>>> import numpy as np
>>> import numpy.linalg as la
>>> np.set_printoptions(suppress=True, linewidth=120)
>>> rnd = lambda a: np.round(a, 2) + 0
>>> m1 = np.loadtxt("case19.csv", delimiter=",")
>>> m1
array([[ 0.99, -1.06,  2.05],
       [ 1.  , -0.86,  1.97],
       [ 0.92, -0.89,  1.96],
       [ 0.96, -0.99,  1.97],
       [ 1.07, -1.01,  1.96],
       [ 0.99, -1.03,  1.9 ],
       [ 0.9 , -0.97,  2.06],
       [ 0.9 , -0.93,  1.97],
       [ 1.  , -0.99,  2.  ],
       [ 0.94, -1.02,  1.92],
       [ 1.06, -0.98,  1.93],
       [ 0.94, -1.03,  1.93],
       [ 0.  , -0.04, -0.99],
       [ 0.06,  0.01, -0.94],
       [-0.07, -0.03, -0.99],
       [ 0.05,  0.01, -1.08],
       [-0.02,  0.  , -1.07],
       [-0.05,  0.06, -0.97],
       [-0.04, -0.04, -0.97],
       [-0.02, -0.04, -1.01],
       [ 0.05,  0.01, -0.96],
       [ 0.02, -0.04, -1.09],
       [ 0.08, -0.04, -0.98],
       [ 0.01,  0.02, -0.91]])
>>> Z = m1[[18, 8]].astype(float)
>>> for _ in range(5):
...     labels = la.norm(m1[:, None] - Z, axis=-1).argmin(axis=1)
...     Z = np.array([m1[labels == j].mean(axis=0) for j in range(2)])
... 
>>> labels
array([1, 1, 1, 1, 1, 1, 1, 1, 1, 1, 1, 1, 0, 0, 0, 0, 0, 0, 0, 0, 0, 0, 0, 0])
>>> rnd(Z)
array([[ 0.01, -0.01, -1.  ],
       [ 0.97, -0.98,  1.97]])
>>> rnd(Z[1] - Z[0])
array([ 0.97, -0.97,  2.97])
>>> vec = np.array([-6, 1, -6])
>>> target = m1 @ vec
>>> rnd(la.solve(m1.T @ m1, m1.T @ target))
array([-6.,  1., -6.])
>>> rnd(la.lstsq(m1, target)[0])
array([-6.,  1., -6.])
>>> rnd(la.pinv(m1) @ m1)
array([[1., 0., 0.],
       [0., 1., 0.],
       [0., 0., 1.]])
>>> rng = np.random.default_rng(613)
>>> target = target + 0.02 * rng.normal(size=24)
>>> rnd(target)
array([-19.28, -18.69, -18.17, -18.55, -19.2 , -18.39, -18.74, -18.15, -18.99, -18.17, -18.92, -18.24,   5.89,   5.27,
         6.31,   6.19,   6.53,   6.18,   6.03,   6.14,   5.45,   6.39,   5.35,   5.43])
>>> c, *_ = la.lstsq(m1, target)
>>> c.round()
array([-6.,  1., -6.])
>>> [round(float(la.norm(la.solve(m1.T @ m1 + lam * np.eye(3), m1.T @ target))), 2) for lam in (0, 1, 10, 100)]
[8.58, 7.64, 6.81, 3.36]
>>> Ac = m1 - m1.mean(axis=0)
>>> V = la.svd(Ac)[2][:2]
>>> M2 = Ac - Ac @ V.T @ V
>>> rnd((Ac @ V.T).std(axis=0))
array([1.63, 0.05])
>>> rnd(np.cov(Ac @ V.T, rowvar=False))
array([[2.78, 0.  ],
       [0.  , 0.  ]])
>>> rnd(M2.std(axis=0))
array([0.03, 0.04, 0.  ])
>>> G = np.cov(m1, rowvar=False)
>>> rnd(np.polyfit(m1[:, 1], m1[:, 0], 1))
array([-0.99,  0.  ])
>>> G.shape
(3, 3)
